$ python3 -q
>>> import numpy as np
>>> from numpy import linalg as LA
>>> np.set_printoptions(suppress=True, linewidth=200)
>>> arr = np.array([[-1.0, -2.0, 0.0, -2.0],
...     [-2.0, -1.0, 0.0, -2.0],
...     [0.0, 0.0, -1.0, 0.0],
...     [-2.0, -2.0, 0.0, -1.0]])
>>> print(arr)
[[-1. -2.  0. -2.]
 [-2. -1.  0. -2.]
 [ 0.  0. -1.  0.]
 [-2. -2.  0. -1.]]
>>> x0 = np.array([0, 3, 2, 2])
>>> target = arr @ x0
>>> c, lr = np.zeros(4), 1 / LA.norm(arr, 2) ** 2
>>> for i in range(50):
...     c -= lr * arr.T @ (arr @ c - target)
...     if i % 10 == 0: print(i, round(LA.norm(arr @ c - target), 2))
... 
0 2.83
10 1.88
20 1.25
30 0.83
40 0.55
>>> print(round(float(LA.cond(arr)), 2))
5.0
>>> f, r1 = arr[0], arr[3]
>>> print(f @ f)
9.0
>>> pr = (f @ r1) / (f @ f) * f
>>> print(LA.matrix_rank(np.outer(f, r1)))
1
>>> print(round(LA.norm(f + r1) ** 2 + LA.norm(f - r1) ** 2, 2))
36.0
>>> M2 = LA.inv(arr)
>>> print(np.round(LA.det(arr) * M2, 2))
[[ 3. -2. -0. -2.]
 [-2.  3. -0. -2.]
 [-0. -0. -5. -0.]
 [-2. -2.  0.  3.]]
>>> print((np.abs(M2) > 1e-9).astype(int))
[[1 1 0 1]
 [1 1 0 1]
 [0 0 1 0]
 [1 1 0 1]]
>>> print(np.round(LA.inv(M2), 2))
[[-1. -2.  0. -2.]
 [-2. -1. -0. -2.]
 [-0. -0. -1. -0.]
 [-2. -2. -0. -1.]]
>>> print(round(LA.slogdet(arr)[0], 2))
1.0
>>> W0 = np.load("run3.npy")
>>> print(W0)
[[ 1  2  2]
 [ 1  2  4]
 [ 2  4  4]
 [ 2  4  6]
 [ 4  6  8]
 [ 5  8 10]
 [ 7  9 10]
 [ 7 11 12]
 [ 9 12 12]
 [10 12 14]
 [12 13 15]
 [13 14 15]
 [14 15 17]
 [15 16 17]
 [17 17 17]]
>>> evals, vecs = LA.eig(arr)
>>> print(np.round(arr @ vecs[:, 0] - evals[0] * vecs[:, 0], 2) + 0)
[0. 0. 0. 0.]
>>> w1 = np.array([[6, 1, 2], [9, 4, 6], [3, 0, 8]])
>>> c = np.array([-4, 6, 7])
>>> H = np.maximum(W0 @ w1 + c, 0)
>>> print((H > 0).astype(int))
[[1 1 1]
 [1 1 1]
 [1 1 1]
 [1 1 1]
 [1 1 1]
 [1 1 1]
 [1 1 1]
 [1 1 1]
 [1 1 1]
 [1 1 1]
 [1 1 1]
 [1 1 1]
 [1 1 1]
 [1 1 1]
 [1 1 1]]
>>> C = np.array([[-1, 1, -1], [-2, -2, 1], [-2, -1, -2]])
>>> print(w1 @ C)
[[-12   2  -9]
 [-29  -5 -17]
 [-19  -5 -19]]
>>> U, sv, Vt = LA.svd(W0)
>>> print(np.argmax(sv[:-1] / (sv[1:] + 1e-6)) + 1)
1
>>> M2 = U[:, :1] @ np.diag(sv[:1]) @ Vt[:1]
>>> print(LA.matrix_rank(M2))
1
>>> print(LA.matrix_rank(W0, rtol=0.05))
2
>>> K = np.load("a.npy")
>>> print(K)
[[6.3 1.  4.  1. ]
 [0.  0.3 7.  6. ]
 [6.  4.  9.3 7. ]
 [6.  1.  4.  1.3]]
>>> evals, vecs = LA.eig(K)
>>> print(evals.round(2))
[17.43  1.74 -2.26  0.3 ]
>>> print(np.round(np.sort(LA.eigvals(LA.inv(K))), 2))
[-0.44  0.06  0.58  3.33]
>>> print(round(float(np.prod(evals)), 2))
-20.53
>>> rng = np.random.default_rng(184922)
>>> labels = rng.permutation(4)
>>> print(labels)
[2 1 3 0]
>>> M2 = K[labels][:, labels]
>>> print(round(LA.det(M2), 2), round(float(LA.det(K[labels])), 2))
-20.53 -20.53
>>> print(round(np.trace(M2), 2))
17.2
>>> print(round(np.log10(LA.cond(K))))
2
>>> print([round(float(x), 2) for x in LA.svd(K, compute_uv=False)[:3]])
[18.24, 6.96, 1.94]
>>> M = np.load("case19.npy")
>>> print(M)
[[ 0.  3. -3.]
 [ 3.  0.  0.]
 [-3.  0.  0.]]
>>> evals, vecs = LA.eigh(M)
>>> print(np.round(np.abs(vecs[:, -1]), 2))
[0.71 0.5  0.5 ]
>>> print(np.round(LA.eigvalsh(M + 3 * np.eye(3)), 2))
[-1.24  3.    7.24]
>>> print(np.round(vecs.T @ M @ vecs, 2) + 0)
[[-4.24  0.    0.  ]
 [ 0.    0.    0.  ]
 [ 0.    0.    4.24]]
>>> print(np.unique(evals.round(6) + 0, return_counts=True)[1])
[1 1 1]
>>> print(np.round(np.sort(np.abs(LA.eigvals(M))), 2))
[0.   4.24 4.24]
>>> print(np.allclose(M @ M.T, M.T @ M))
True
>>> print(round(LA.norm(M, 2), 2))
4.24
>>> print(LA.norm(M, axis=1).argmax())
0
>>> print(np.round(LA.norm(M, axis=1), 2))
[4.24 3.   3.  ]
>>> print(round(LA.norm(M[1], 1), 2), np.round(LA.norm(M[1], np.inf), 2))
3.0 3.0
>>> print(np.round(LA.norm(M) ** 2 / LA.norm(M, 2) ** 2, 2))
2.0
>>> print(M[1] @ M[0])
0.0
>>> print(round(float(LA.norm(M, "nuc")), 2))
8.49
>>> print(np.round(LA.norm(M, axis=0), 2))
[4.24 3.   3.  ]
>>> print(np.abs(np.diag(LA.qr(M)[1])) > 1e-9)
[ True  True False]
>>> print(LA.lstsq(M[:-1].T, M[-1])[2])
2
>>> print(np.unique(M.round(6), axis=0).shape)
(3, 3)
>>> x0 = np.array([1, 3, 2])
>>> print(M @ np.ones(3))
[ 0.  3. -3.]
>>> print(M @ x0)
[ 3.  3. -3.]
>>> print(M @ np.eye(3)[1])
[3. 0. 0.]
>>> feats = np.load("x.npy")
>>> print(feats)
[[ 1.08  0.12  0.29]
 [ 0.12 -0.99 -0.11]
 [ 0.29 -0.11  1.91]]
>>> print(np.abs(feats).max())
1.91
>>> print(np.round(np.diff(feats, axis=0), 2))
[[-0.96 -1.11 -0.4 ]
 [ 0.17  0.88  2.02]]
>>> print(np.round(feats - feats[0], 2))
[[ 0.    0.    0.  ]
 [-0.96 -1.11 -0.4 ]
 [-0.79 -0.23  1.62]]
>>> print(LA.matrix_rank(feats))
3
>>> print(feats.shape)
(3, 3)
>>> print(np.unravel_index(np.abs(feats).argmax(), feats.shape))
(np.int64(2), np.int64(2))
>>> print(np.round(feats.mean(axis=0), 2))
[ 0.5  -0.33  0.7 ]
>>> print(np.round(feats.sum(axis=0), 2))
[ 1.49 -0.98  2.09]
